$ ipython --no-banner

In [1]: import numpy as np

In [2]: from numpy import linalg as LA

In [3]: np.set_printoptions(suppress=True, linewidth=160)

In [4]: def tidy(a):
   ...:     return np.round(a, 3) + 0
   ...: 

In [5]: mat = np.loadtxt("arr.csv", delimiter=",")

In [6]: mat
Out[6]: 
array([[ -9.,   5.,  -2.,  -6.,   7.,   3.,  -4.],
       [-11.,   3.,  -4.,  -8.,   5.,   1.,  -6.],
       [-11.,   3.,  -4.,  -8.,   5.,   1.,  -6.]])

In [7]: # rows 1 and 2 are equal

In [8]: Uu, sv, vt = LA.svd(mat, full_matrices=False)

In [9]: tidy(sv)
Out[9]: array([27.348,  4.011,  0.   ])

In [10]: (sv > 1e-8).sum()
Out[10]: np.int64(2)

In [11]: tidy(np.abs(vt[0]))
Out[11]: array([0.657, 0.228, 0.214, 0.467, 0.355, 0.102, 0.341])

In [12]: tidy(Uu.T @ Uu)
Out[12]: 
array([[1., 0., 0.],
       [0., 1., 0.],
       [0., 0., 1.]])

In [13]: np.abs(Uu[:, 0]).round(6).argmax()
Out[13]: np.int64(1)

In [14]: tidy(np.sqrt((sv ** 2).sum())), tidy(LA.norm(mat))
Out[14]: (np.float64(27.641), np.float64(27.641))

In [15]: rng = np.random.default_rng(206)

In [16]: M2 = mat + rng.integers(-2, 3, (3, 2)) @ rng.integers(-2, 3, (2, 7))

In [17]: M2
Out[17]: 
array([[ -5.,   1.,   2.,  -2.,   9.,   7.,   0.],
       [-15.,   4.,  -4.,  -8.,   5.,  -3., -10.],
       [ -3.,   1.,  -4.,  -8.,   5.,   9.,   2.]])

In [18]: tidy(LA.svd(M2 - mat, compute_uv=False))
Out[18]: array([17.593,  5.956,  0.   ])

In [19]: M2 - mat
Out[19]: 
array([[ 4., -4.,  4.,  4.,  2.,  4.,  4.],
       [-4.,  1.,  0.,  0.,  0., -4., -4.],
       [ 8., -2.,  0.,  0.,  0.,  8.,  8.]])

In [20]: np.abs(M2 - mat).sum(axis=1)
Out[20]: array([26., 13., 26.])

In [21]: LA.matrix_rank(M2 - mat, tol=1e-8)
Out[21]: np.int64(2)

In [22]: Uu, sv, vt = LA.svd(mat)

In [23]: evecs = vt[:(sv > 1e-8).sum()]

In [24]: x = mat[2] + 4 * mat[0] + rng.integers(2) * np.eye(7)[1]

In [25]: x
Out[25]: array([-47.,  23., -12., -32.,  33.,  13., -22.])

In [26]: LA.matrix_rank(np.vstack([mat, x]))
Out[26]: np.int64(2)

In [27]: tidy(np.diag(evecs.T @ evecs))
Out[27]: array([0.451, 0.303, 0.149, 0.266, 0.43 , 0.212, 0.189])

In [28]: tidy(LA.norm(x - evecs.T @ evecs @ x))
Out[28]: np.float64(0.0)

In [29]: Uu, sv, vt = LA.svd(mat)

In [30]: np.argmax(sv[:-1] / (sv[1:] + 1e-6)) + 1
Out[30]: np.int64(2)

In [31]: tidy(sv)
Out[31]: array([27.348,  4.011,  0.   ])

In [32]: M2 = Uu[:, :2] @ np.diag(sv[:2]) @ vt[:2]

In [33]: tidy(LA.norm(mat - M2, 2)), tidy(sv[2])
Out[33]: (np.float64(0.0), np.float64(0.0))

In [34]: LA.matrix_rank(M2)
Out[34]: np.int64(2)

In [35]: tidy(LA.norm(mat - M2) / LA.norm(mat))
Out[35]: np.float64(0.0)

In [36]: tidy(M2)
Out[36]: 
array([[ -9.,   5.,  -2.,  -6.,   7.,   3.,  -4.],
       [-11.,   3.,  -4.,  -8.,   5.,   1.,  -6.],
       [-11.,   3.,  -4.,  -8.,   5.,   1.,  -6.]])

In [37]: E = np.load("mat.npy")

In [38]: E
Out[38]: 
array([[10,  5,  9,  9,  5,  4, 10, 12],
       [18, 11, 13,  9,  9,  6, 16, 14],
       [10, 10,  3,  8,  4,  6,  6, 10],
       [10,  9,  5,  6,  4,  5,  7,  9],
       [12,  7,  9,  6,  6,  5, 11,  9],
       [11, 10,  3, 11,  5,  7,  7, 12],
       [14, 13,  5,  9,  6,  7,  9, 12],
       [15, 10, 11, 12,  7,  5, 13, 17],
       [23, 17, 13, 15, 11,  8, 18, 21],
       [15, 15,  5, 10,  6,  7,  9, 14],
       [12,  6, 11, 11,  6,  4, 12, 15],
       [12, 12,  3,  7,  5,  7,  7,  9],
       [12,  5, 13,  9,  6,  3, 13, 14]])

In [39]: # looks like rank 5

In [40]: Uu, sv, vt = LA.svd(E)

In [41]: evecs = vt[:(sv > 1e-8).sum()]

In [42]: x = E[4] + -3 * E[10] + rng.integers(2) * np.eye(8)[7]

In [43]: x
Out[43]: array([-24., -11., -24., -27., -12.,  -7., -25., -35.])

In [44]: tidy(np.diag(evecs.T @ evecs))
Out[44]: array([0.427, 0.768, 0.706, 0.675, 0.404, 0.953, 0.392, 0.675])

In [45]: np.allclose(evecs.T @ evecs @ x, x)
Out[45]: False

In [46]: np.count_nonzero(E)
Out[46]: np.int64(104)

In [47]: E.shape
Out[47]: (13, 8)

In [48]: np.unravel_index(np.abs(E).argmax(), E.shape)
Out[48]: (np.int64(8), np.int64(0))

In [49]: np.diff(E, axis=0)
Out[49]: 
array([[  8,   6,   4,   0,   4,   2,   6,   2],
       [ -8,  -1, -10,  -1,  -5,   0, -10,  -4],
       [  0,  -1,   2,  -2,   0,  -1,   1,  -1],
       [  2,  -2,   4,   0,   2,   0,   4,   0],
       [ -1,   3,  -6,   5,  -1,   2,  -4,   3],
       [  3,   3,   2,  -2,   1,   0,   2,   0],
       [  1,  -3,   6,   3,   1,  -2,   4,   5],
       [  8,   7,   2,   3,   4,   3,   5,   4],
       [ -8,  -2,  -8,  -5,  -5,  -1,  -9,  -7],
       [ -3,  -9,   6,   1,   0,  -3,   3,   1],
       [  0,   6,  -8,  -4,  -1,   3,  -5,  -6],
       [  0,  -7,  10,   2,   1,  -4,   6,   5]])

In [50]: E.sum(axis=0)
Out[50]: array([174, 130, 103, 122,  80,  74, 138, 168])

In [51]: M2 = E / np.sqrt((E ** 2).mean(axis=1, keepdims=True))

In [52]: LA.matrix_rank(M2) == LA.matrix_rank(E)
Out[52]: np.True_

In [53]: tidy(LA.norm(M2, axis=1))
Out[53]: array([2.828, 2.828, 2.828, 2.828, 2.828, 2.828, 2.828, 2.828, 2.828, 2.828, 2.828, 2.828, 2.828])

In [54]: LA.lstsq(E[:-1].T, E[-1])[2]
Out[54]: np.int32(5)

In [55]: np.unique(E.round(6), axis=0).shape
Out[55]: (13, 8)

In [56]: np.abs(np.diag(LA.qr(E)[1])) > 1e-9
Out[56]: array([ True,  True,  True,  True,  True, False, False, False])

In [57]: r = LA.matrix_rank(E)

In [58]: r
Out[58]: np.int64(5)

In [59]: null = LA.svd(E)[2][r:].T

In [60]: [int(LA.matrix_rank(np.delete(E, i, axis=0))) for i in range(13)]
Out[60]: [5, 5, 5, 5, 5, 5, 5, 5, 5, 5, 5, 5, 5]

In [61]: [int(LA.matrix_rank(E[:i])) for i in range(1, len(E) + 1)]
Out[61]: [1, 2, 3, 4, 5, 5, 5, 5, 5, 5, 5, 5, 5]

In [62]: [int(LA.matrix_rank(E[:, :j + 1])) for j in range(8)]
Out[62]: [1, 2, 3, 4, 5, 5, 5, 5]

In [63]: null.shape
Out[63]: (8, 3)

In [64]: np.allclose(E @ null, 0)
Out[64]: True

In [65]: J = np.load("a.npy")

In [66]: J
Out[66]: 
array([[-8, -1,  2,  2, -2],
       [ 5, -2,  1,  3, -5],
       [ 5, -2,  1,  3, -5],
       [-3,  1,  9, -3, -2],
       [-9, -9,  5,  3,  6],
       [-8,  0,  4,  3,  0],
       [ 0, -2,  9, -1, -9],
       [-4,  9,  1, -9,  4],
       [ 2, -5,  3,  7, -7]])

In [67]: # row 2 repeats row 1

In [68]: x = np.array([0, 1, 0, 2, 3])

In [69]: y = J @ x

In [70]: b, lr = np.zeros(5), 1 / LA.norm(J, 2) ** 2

In [71]: for i in range(5):
    ...:     b -= lr * J.T @ (J @ b - y)
    ...:     if i % 1 == 0: print(i, round(LA.norm(J @ b - y), 3))
    ...: 
0 16.856
1 10.661
2 8.399
3 7.648
4 7.36

In [72]: tidy(LA.cond(J))
Out[72]: np.float64(7.753)

In [73]: tidy(b)
Out[73]: array([-0.67 , -0.252, -1.134,  0.426,  1.875])

In [74]: M = -1 * np.eye(5) + np.ones((5, 5))

In [75]: M
Out[75]: 
array([[0., 1., 1., 1., 1.],
       [1., 0., 1., 1., 1.],
       [1., 1., 0., 1., 1.],
       [1., 1., 1., 0., 1.],
       [1., 1., 1., 1., 0.]])

In [76]: # equal to its transpose

In [77]: def softmax(z):
    ...:     e = np.exp(z - z.max(axis=-1, keepdims=True))
    ...:     return e / e.sum(axis=-1, keepdims=True)
    ...: 

In [78]: tidy(softmax(M[0] + -2))
Out[78]: array([0.084, 0.229, 0.229, 0.229, 0.229])

In [79]: tidy(softmax(10 * M[0]))
Out[79]: array([0.  , 0.25, 0.25, 0.25, 0.25])

In [80]: S = M @ M.T / np.sqrt(5)

In [81]: tidy(softmax(S))
Out[81]: 
array([[0.281, 0.18 , 0.18 , 0.18 , 0.18 ],
       [0.18 , 0.281, 0.18 , 0.18 , 0.18 ],
       [0.18 , 0.18 , 0.281, 0.18 , 0.18 ],
       [0.18 , 0.18 , 0.18 , 0.281, 0.18 ],
       [0.18 , 0.18 , 0.18 , 0.18 , 0.281]])

In [82]: softmax(S).round(6).argmax(axis=1)
Out[82]: array([0, 1, 2, 3, 4])

In [83]: w, evecs = LA.eigh(M)

In [84]: tidy(w.sum()), np.trace(M)
Out[84]: (np.float64(0.0), np.float64(0.0))

In [85]: tidy(evecs.T @ evecs)
Out[85]: 
array([[1., 0., 0., 0., 0.],
       [0., 1., 0., 0., 0.],
       [0., 0., 1., 0., 0.],
       [0., 0., 0., 1., 0.],
       [0., 0., 0., 0., 1.]])

In [86]: tidy(evecs.T @ M @ evecs)
Out[86]: 
array([[-1.,  0.,  0.,  0.,  0.],
       [ 0., -1.,  0.,  0.,  0.],
       [ 0.,  0., -1.,  0.,  0.],
       [ 0.,  0.,  0., -1.,  0.],
       [ 0.,  0.,  0.,  0.,  4.]])

In [87]: tidy(evecs @ np.diag(w) @ evecs.T)
Out[87]: 
array([[0., 1., 1., 1., 1.],
       [1., 0., 1., 1., 1.],
       [1., 1., 0., 1., 1.],
       [1., 1., 1., 0., 1.],
       [1., 1., 1., 1., 0.]])

In [88]: tidy(LA.eigvalsh(M).min())
Out[88]: np.float64(-1.0)

In [89]: [round(float(LA.det(M[:i, :i])), 2) + 0 for i in range(1, 6)]
Out[89]: [0.0, -1.0, 2.0, -3.0, 4.0]

In [90]: np.all(LA.eigvalsh(M) > 0)
Out[90]: np.False_

In [91]: arr = np.load("layer3.npy")

In [92]: arr
Out[92]: 
array([[-1,  0,  1,  0,  0,  0,  0,  0],
       [ 0, -1,  2, -2,  0,  0,  0,  0],
       [ 2,  0,  0,  0,  1,  0, -1,  0],
       [ 0,  0,  0, -1,  0,  0,  0,  0],
       [ 0,  1,  0,  0,  1,  0, -2,  0],
       [-2,  0,  1,  0,  0, -2,  0,  0]])

In [93]: M2 = np.array([[1, 4, -3],
    ...:     [-5, -4, -5],
    ...:     [6, -1, 7],
    ...:     [8, 7, 8],
    ...:     [-8, 6, 4],
    ...:     [-2, 1, -3],
    ...:     [3, 6, -1],
    ...:     [5, -2, -3]])

In [94]: LA.matrix_rank(arr @ M2)
Out[94]: np.int64(3)

In [95]: arr @ M2
Out[95]: 
array([[  5,  -5,  10],
       [  1, -12,   3],
       [ -9,   8,  -1],
       [ -8,  -7,  -8],
       [-19, -10,   1],
       [  8, -11,  19]])

In [96]: np.einsum("ij,ij->i", arr, arr)
Out[96]: array([2, 9, 6, 1, 6, 9])

In [97]: np.einsum("ik,kj->ij", arr, M2)
Out[97]: 
array([[  5,  -5,  10],
       [  1, -12,   3],
       [ -9,   8,  -1],
       [ -8,  -7,  -8],
       [-19, -10,   1],
       [  8, -11,  19]])

In [98]: np.einsum("ij->j", arr)
Out[98]: array([-1,  0,  4, -3,  2, -2, -3,  0])

In [99]: feats = np.loadtxt("out4.csv", delimiter=",")

In [100]: tidy(feats)
Out[100]: 
array([[ 1.   ,  0.   ,  0.   ,  0.   ,  0.   ,  0.   ],
       [ 0.   ,  0.309,  0.   ,  0.   ,  0.951,  0.   ],
       [ 0.   ,  0.   ,  1.   ,  0.   ,  0.   ,  0.   ],
       [ 0.   ,  0.   ,  0.   ,  1.   ,  0.   ,  0.   ],
       [ 0.   , -0.951,  0.   ,  0.   ,  0.309,  0.   ],
       [ 0.   ,  0.   ,  0.   ,  0.   ,  0.   ,  1.   ]])

In [101]: # columns are unit length and at right angles

In [102]: blk = np.stack([feats, 5 * feats, feats[::-1]])

In [103]: tidy(blk.sum(axis=0))
Out[103]: 
array([[ 6.   ,  0.   ,  0.   ,  0.   ,  0.   ,  1.   ],
       [ 0.   ,  0.903,  0.   ,  0.   ,  6.015,  0.   ],
       [ 0.   ,  0.   ,  6.   ,  1.   ,  0.   ,  0.   ],
       [ 0.   ,  0.   ,  1.   ,  6.   ,  0.   ,  0.   ],
       [ 0.   , -5.397,  0.   ,  0.   ,  2.805,  0.   ],
       [ 1.   ,  0.   ,  0.   ,  0.   ,  0.   ,  6.   ]])

In [104]: tidy(LA.det(blk))
Out[104]: array([    1., 15625.,    -1.])

In [105]: LA.matrix_rank(blk.reshape(3, -1))
Out[105]: np.int64(2)

In [106]: tidy(LA.norm(blk, axis=(1, 2)))
Out[106]: array([ 2.449, 12.247,  2.449])

In [107]: tidy(np.einsum("bij,cij->bc", blk, blk))
Out[107]: 
array([[  6.,  30.,   0.],
       [ 30., 150.,   0.],
       [  0.,   0.,   6.]])
